$ python -q
>>> import numpy as np
>>> np.set_printoptions(precision=2, suppress=True, linewidth=100, sign=" ")
>>> out = np.array([[0, 0, 3, 2], [4, 0, 2, 4], [3, 2, 2, 4], [1, 1, 4, 1]])
>>> feats = np.triu(out, 1)
>>> print(feats)
[[ 0  0  3  2]
 [ 0  0  2  4]
 [ 0  0  0  4]
 [ 0  0  0  0]]
>>> [round(float(x), 2) for x in np.linalg.svd(feats, compute_uv=False)[:3]]
[6.53, 2.53, 0.0]
>>> np.argsort(-np.linalg.norm(feats, axis=0).round(6), kind="stable")[:3]
array([ 3,  2,  0])
>>> np.linalg.matrix_rank(feats, rtol=0.1)
np.int64(2)
>>> K = np.load("data.npy")
>>> K
array([[  2,   2,   1],
       [  4,   4,   3],
       [  4,   6,   5],
       [  4,   6,   6],
       [  5,   6,   6],
       [  5,   6,   8],
       [  7,   7,  10],
       [  9,   7,  10],
       [  9,   7,  10],
       [ 11,   9,  10],
       [ 12,   9,  10],
       [ 14,  10,  11],
       [ 14,  10,  12],
       [ 16,  10,  12],
       [ 16,  12,  12],
       [ 18,  12,  13],
       [ 19,  12,  15],
       [ 20,  13,  15],
       [ 21,  14,  16]])
>>> blk = np.stack([K, 3 * K, K[::-1]])
>>> np.linalg.matrix_rank(blk)
array([ 3,  3,  3])
>>> (blk @ K.T).shape
(3, 19, 19)
>>> blk.shape
(3, 19, 3)
>>> rng = np.random.default_rng(15414)
>>> idx = rng.permutation(3)
>>> out = K[:, idx] * rng.choice([-1, 1], 3)
>>> out
array([[ -1,   2,  -2],
       [ -3,   4,  -4],
       [ -5,   4,  -6],
       [ -6,   4,  -6],
       [ -6,   5,  -6],
       [ -8,   5,  -6],
       [-10,   7,  -7],
       [-10,   9,  -7],
       [-10,   9,  -7],
       [-10,  11,  -9],
       [-10,  12,  -9],
       [-11,  14, -10],
       [-12,  14, -10],
       [-12,  16, -10],
       [-12,  16, -12],
       [-13,  18, -12],
       [-15,  19, -12],
       [-15,  20, -13],
       [-16,  21, -14]])
>>> Uu, _, Vt = np.linalg.svd(K.T @ out)
>>> print(idx)
[ 2  0  1]
>>> idx = out[:, 0] > np.median(out[:, 0])
>>> u = out[idx].mean(axis=0) - out[~idx].mean(axis=0)
>>> ((out - out.mean(axis=0)) @ u > 0).astype(int)
array([ 1,  1,  1,  1,  1,  1,  1,  1,  1,  0,  0,  0,  0,  0,  0,  0,  0,  0,  0])
>>> u
array([  7.17, -10.31,   5.15])
>>> A = np.load("sample0.npy")
>>> print(A)
[[-0.35 -0.48 -1.52]
 [ 0.46 -1.85 -1.21]
 [ 1.38 -1.74  1.88]
 [-1.85  1.39 -3.26]
 [-0.55  3.36  2.73]
 [ 0.92 -2.63 -1.04]
 [-0.25  1.39  1.6 ]
 [-2.02  0.85 -5.  ]
 [-1.73  1.39 -3.3 ]
 [ 0.17 -2.67 -2.8 ]
 [-0.01  0.15 -0.03]
 [-0.08 -0.01  0.01]
 [-0.27 -0.6  -1.52]
 [ 0.61 -0.15  1.59]
 [ 1.45  0.81  4.54]]
>>> Ac = A - A.mean(axis=0)
>>> Uu, sig, Vt = np.linalg.svd(Ac, full_matrices=False)
>>> np.round(sig ** 2 / (sig ** 2).sum(), 2) + 0
array([ 0.69,  0.31,  0.  ])
>>> np.searchsorted(np.cumsum(sig ** 2) / (sig ** 2).sum(), 0.9) + 1
np.int64(2)
>>> np.linalg.matrix_rank(Ac)
np.int64(3)
>>> np.abs(Vt[-1])
array([ 0.87,  0.39,  0.31])
>>> np.abs(Uu[:, 0]).argmax()
np.int64(14)
>>> (np.sign(Uu[:, 0]) == np.sign(Uu[0, 0])).astype(int)
array([ 1,  1,  0,  1,  0,  1,  0,  1,  1,  1,  0,  0,  1,  0,  0])
>>> np.round((sig ** 2).sum() ** 2 / (sig ** 4).sum(), 2)
np.float64(1.74)
>>> sig
array([ 10.22,   6.77,   0.32])
>>> idx = A[:, 2] > np.median(A[:, 2])
>>> u = A[idx].mean(axis=0) - A[~idx].mean(axis=0)
>>> idx.astype(int)
array([ 0,  0,  1,  0,  1,  0,  1,  0,  0,  0,  1,  1,  0,  1,  1])
>>> ((A - A.mean(axis=0)) @ u > 0).astype(int)
array([ 0,  0,  1,  0,  1,  0,  1,  0,  0,  0,  1,  1,  0,  1,  1])
>>> Uu, sig, Vt = np.linalg.svd(feats)
>>> sig.round(2) + 0
array([ 6.53,  2.53,  0.  ,  0.  ])
>>> np.argmax(sig[:-1] / (sig[1:] + 1e-6)) + 1
np.int64(2)
>>> out = Uu[:, :2] @ np.diag(sig[:2]) @ Vt[:2]
>>> out.round(2) + 0
array([[ 0.,  0.,  3.,  2.],
       [ 0.,  0.,  2.,  4.],
       [ 0.,  0.,  0.,  4.],
       [ 0.,  0.,  0.,  0.]])
>>> round(float(np.abs(feats - out).max()), 2)
0.0
>>> basis = np.array([[3, 6, -7], [-1, -1, 9], [-4, 6, -5]])
>>> m1 = (rng.random((12, 3)) < 0.25) @ basis
>>> m1
array([[ 3,  6, -7],
       [ 0,  0,  0],
       [-1, -1,  9],
       [ 0,  0,  0],
       [ 0,  0,  0],
       [-1, -1,  9],
       [-4,  6, -5],
       [-1, -1,  9],
       [ 3,  6, -7],
       [ 3,  6, -7],
       [ 0,  0,  0],
       [ 0,  0,  0]])
>>> out = m1[0, 0] * m1[1:] - np.outer(m1[1:, 0], m1[0])
>>> out
array([[  0,   0,   0],
       [  0,   3,  20],
       [  0,   0,   0],
       [  0,   0,   0],
       [  0,   3,  20],
       [  0,  42, -43],
       [  0,   3,  20],
       [  0,   0,   0],
       [  0,   0,   0],
       [  0,   0,   0],
       [  0,   0,   0]])
>>> np.linalg.matrix_rank(out), np.linalg.matrix_rank(m1)
(np.int64(2), np.int64(3))
>>> print(m1[:, 0] / m1[0, 0])
[ 1.    0.   -0.33  0.    0.   -0.33 -1.33 -0.33  1.    1.    0.    0.  ]
